% ipython --no-banner

In [1]: import numpy as np

In [2]: np.set_printoptions(precision=2, suppress=True, linewidth=100, sign=" ")

In [3]: def tidy(a):
   ...:     return np.round(a, 2) + 0
   ...: 

In [4]: K = np.load("test9.npy")

In [5]: tidy(K)
Out[5]: 
array([[ 95.19, -64.66, -31.14, -41.06],
       [ 61.87, -39.  , -17.68, -26.5 ],
       [ 51.59, -31.3 , -13.77, -21.93],
       [ 50.12, -30.21, -13.22, -21.27],
       [ 49.67, -29.87, -13.06, -21.07],
       [ 43.1 , -25.05, -10.66, -18.12],
       [ 36.45, -20.27,  -8.33, -15.11],
       [ 24.31, -11.87,  -4.39,  -9.6 ],
       [ 22.25, -10.51,  -3.78,  -8.66],
       [ 13.42,  -5.03,  -1.45,  -4.69],
       [  4.15,  -0.59,   0.07,  -0.89],
       [  1.43,   0.  ,   0.11,  -0.14],
       [ -0.22,  -0.03,  -0.03,   0.  ],
       [ -2.26,  -0.68,  -0.28,  -0.58],
       [ -3.06,  -1.03,  -0.3 ,  -1.09],
       [ -4.01,  -1.37,  -0.19,  -1.79],
       [ -5.39,  -1.59,   0.22,  -2.83],
       [ -6.77,  -1.52,   0.82,  -3.75],
       [ -6.81,  -1.51,   0.85,  -3.78],
       [ -9.92,  -0.69,   2.53,  -5.44],
       [-10.44,  -0.49,   2.83,  -5.68],
       [-13.19,   0.71,   4.5 ,  -6.76],
       [-16.61,   2.48,   6.67,  -7.84],
       [-16.66,   2.5 ,   6.7 ,  -7.85],
       [-21.09,   5.07,   9.56,  -8.94],
       [-21.75,   5.48,   9.99,  -9.08],
       [-23.71,   6.7 ,  11.28,  -9.47],
       [-42.43,  19.43,  23.64, -11.76]])

In [6]: # rank 3

In [7]: np.abs(np.diag(np.linalg.qr(K)[1])) > 1e-9
Out[7]: array([ True,  True,  True, False])

In [8]: print(tidy(K @ np.linalg.pinv(K) @ K))
[[ 95.19 -64.66 -31.14 -41.06]
 [ 61.87 -39.   -17.68 -26.5 ]
 [ 51.59 -31.3  -13.77 -21.93]
 [ 50.12 -30.21 -13.22 -21.27]
 [ 49.67 -29.87 -13.06 -21.07]
 [ 43.1  -25.05 -10.66 -18.12]
 [ 36.45 -20.27  -8.33 -15.11]
 [ 24.31 -11.87  -4.39  -9.6 ]
 [ 22.25 -10.51  -3.78  -8.66]
 [ 13.42  -5.03  -1.45  -4.69]
 [  4.15  -0.59   0.07  -0.89]
 [  1.43   0.     0.11  -0.14]
 [ -0.22  -0.03  -0.03   0.  ]
 [ -2.26  -0.68  -0.28  -0.58]
 [ -3.06  -1.03  -0.3   -1.09]
 [ -4.01  -1.37  -0.19  -1.79]
 [ -5.39  -1.59   0.22  -2.83]
 [ -6.77  -1.52   0.82  -3.75]
 [ -6.81  -1.51   0.85  -3.78]
 [ -9.92  -0.69   2.53  -5.44]
 [-10.44  -0.49   2.83  -5.68]
 [-13.19   0.71   4.5   -6.76]
 [-16.61   2.48   6.67  -7.84]
 [-16.66   2.5    6.7   -7.85]
 [-21.09   5.07   9.56  -8.94]
 [-21.75   5.48   9.99  -9.08]
 [-23.71   6.7   11.28  -9.47]
 [-42.43  19.43  23.64 -11.76]]
